$ python3 -q
>>> import numpy as np
>>> np.set_printoptions(precision=2, suppress=True, linewidth=200)
>>> sig = 20 * 0.2 ** np.arange(3)
>>> q, _ = np.linalg.qr(np.array([[0.5, -0.1, -0.6], [-0.6, -0.4, -1.4], [-0.1, -0.4, 0.6]]))
>>> rng = np.random.default_rng(3997)
>>> data = rng.normal(size=(15, 3)) * sig @ q
>>> data
array([[ -4.32,  -1.08,   0.05],
       [ -1.56,   4.45,   5.33],
       [  1.78,   3.03,   3.  ],
       [ 15.25,   7.59,   4.88],
       [ -1.68,  -0.93,  -0.92],
       [ -6.98,  -0.67,  -1.3 ],
       [  8.  ,   7.12,   7.46],
       [ 28.6 ,  22.47,  19.55],
       [-24.18, -10.16,  -6.55],
       [  2.  ,   9.56,  11.54],
       [ -2.49,  -1.54,  -0.6 ],
       [-10.67,  -1.23,  -0.14],
       [  9.21,   9.4 ,   7.54],
       [  3.83,   0.05,   1.98],
       [  2.55,   4.39,   3.52]])
>>> A2 = np.c_[data[:, :2] @ np.array([[2, -5], [3, -3]]), np.array([2, 1, -1, 2, 2, -1, 2, 1, 2, 0, 2, 0, 2, -1, 1])]
>>> A2
array([[ -11.89,   24.83,    2.  ],
       [  10.22,   -5.55,    1.  ],
       [  12.66,  -18.01,   -1.  ],
       [  53.25,  -98.98,    2.  ],
       [  -6.14,   11.19,    2.  ],
       [ -15.96,   36.9 ,   -1.  ],
       [  37.35,  -61.34,    2.  ],
       [ 124.62, -210.43,    1.  ],
       [ -78.86,  151.41,    2.  ],
       [  32.68,  -38.7 ,    0.  ],
       [  -9.61,   17.07,    2.  ],
       [ -25.04,   57.06,    0.  ],
       [  46.62,  -74.25,    2.  ],
       [   7.81,  -19.3 ,   -1.  ],
       [  18.26,  -25.9 ,    1.  ]])
>>> np.linalg.matrix_rank(A2)
np.int64(3)
>>> np.round(np.linalg.norm(A2 - data @ np.linalg.lstsq(data, A2)[0], axis=0), 2) + 0
array([0. , 0. , 5.4])
>>> np.round(np.linalg.lstsq(data, A2[:, 0])[0], 2) + 0
array([2., 3., 0.])
>>> np.linalg.matrix_rank(np.c_[data, A2])
np.int64(4)
>>> X = np.loadtxt("test2.csv", delimiter=",")
>>> X
array([[-0.97, -0.24,  0.08],
       [ 0.19, -0.52,  0.83],
       [-0.15,  0.82,  0.55]])
>>> x0 = np.array([0, 2, 1])
>>> (X @ x0).argmax()
np.int64(2)
>>> np.sign((X @ x0).round(6))
array([-1., -1.,  1.])
>>> X @ np.eye(3)[2]
array([0.08, 0.83, 0.55])
>>> np.einsum("ij,j->i", X, x0)
array([-0.39, -0.21,  2.19])
>>> X @ (2 * x0)
array([-0.79, -0.43,  4.38])
>>> np.linalg.norm(X @ x0) <= np.linalg.norm(X, 2) * np.linalg.norm(x0) + 1e-9
np.True_
>>> theta = np.radians(135)
>>> R = np.eye(3)
>>> R[2, 2] = R[0, 0] = np.cos(theta)
>>> R[2, 0], R[0, 2] = -np.sin(theta), np.sin(theta)
>>> R
array([[-0.71,  0.  ,  0.71],
       [ 0.  ,  1.  ,  0.  ],
       [-0.71,  0.  , -0.71]])
>>> A2 = X @ R.T
>>> round(np.linalg.det(R), 2), round(np.trace(R), 2)
(np.float64(1.0), np.float64(-0.41))
>>> E = np.load("arr.npy")
>>> E
array([[-1.63, -3.75, -2.42],
       [ 1.82,  2.18,  1.91],
       [-0.07, -0.04,  0.13],
       [ 4.1 ,  1.03,  2.85],
       [-3.03, -5.79, -4.13],
       [-1.66, -3.41, -2.29],
       [ 0.53, -3.01, -0.8 ],
       [-3.43, -5.64, -4.04],
       [ 3.87,  2.67,  3.32],
       [ 0.53, -2.91, -0.85],
       [-3.91, -2.64, -3.2 ],
       [-1.22, -5.  , -2.73],
       [ 1.22,  5.13,  2.46],
       [ 1.75,  2.16,  1.85],
       [ 1.28,  5.07,  2.67],
       [ 2.35, -0.7 ,  1.  ],
       [-0.3 ,  1.44,  0.48],
       [ 0.77, -2.97, -0.65],
       [ 1.24,  5.24,  2.62]])
>>> W2 = E[[4, 16]].astype(float)
>>> for _ in range(3):
...     labels = np.linalg.norm(E[:, None] - W2, axis=-1).argmin(axis=1)
...     W2 = np.array([E[labels == j].mean(axis=0) for j in range(2)])
... 
>>> labels
array([0, 1, 1, 1, 0, 0, 0, 0, 1, 0, 0, 0, 1, 1, 1, 1, 1, 0, 1])
>>> W2
array([[-1.45, -3.9 , -2.35],
       [ 1.73,  2.42,  1.93]])
>>> np.bincount(labels)
array([ 9, 10])
>>> [round(float(x), 2) for x in np.linalg.svd(E, compute_uv=False)[:3]]
[20.11, 6.98, 0.35]
>>> np.argsort(-np.linalg.norm(E, axis=0).round(6), kind="stable")[:3]
array([1, 2, 0])
>>> round(np.linalg.norm(E, 2) / np.linalg.norm(E), 2)
np.float64(0.94)
>>> np.linalg.matrix_rank(E, rtol=0.1)
np.int64(2)
>>> U, sig, VT = np.linalg.svd(E)
>>> np.argmax(sig[:-1] / (sig[1:] + 1e-6)) + 1
np.int64(2)
>>> A2 = U[:, :2] @ np.diag(sig[:2]) @ VT[:2]
>>> round(float(np.abs(E - A2).max()), 2)
0.13
>>> D = np.linalg.norm(data[:, None] - data[None], axis=-1)
>>> np.linalg.matrix_rank(D ** 2)
np.int64(5)
>>> (D + 1e9 * np.eye(15)).round(6).argmin(axis=1)
array([10,  2, 14, 12, 10,  0, 12,  3, 11,  6,  4,  5,  6,  2,  2])
>>> D.shape
(15, 15)
>>> np.unravel_index(D.round(6).argmax(), D.shape)
(np.int64(7), np.int64(8))
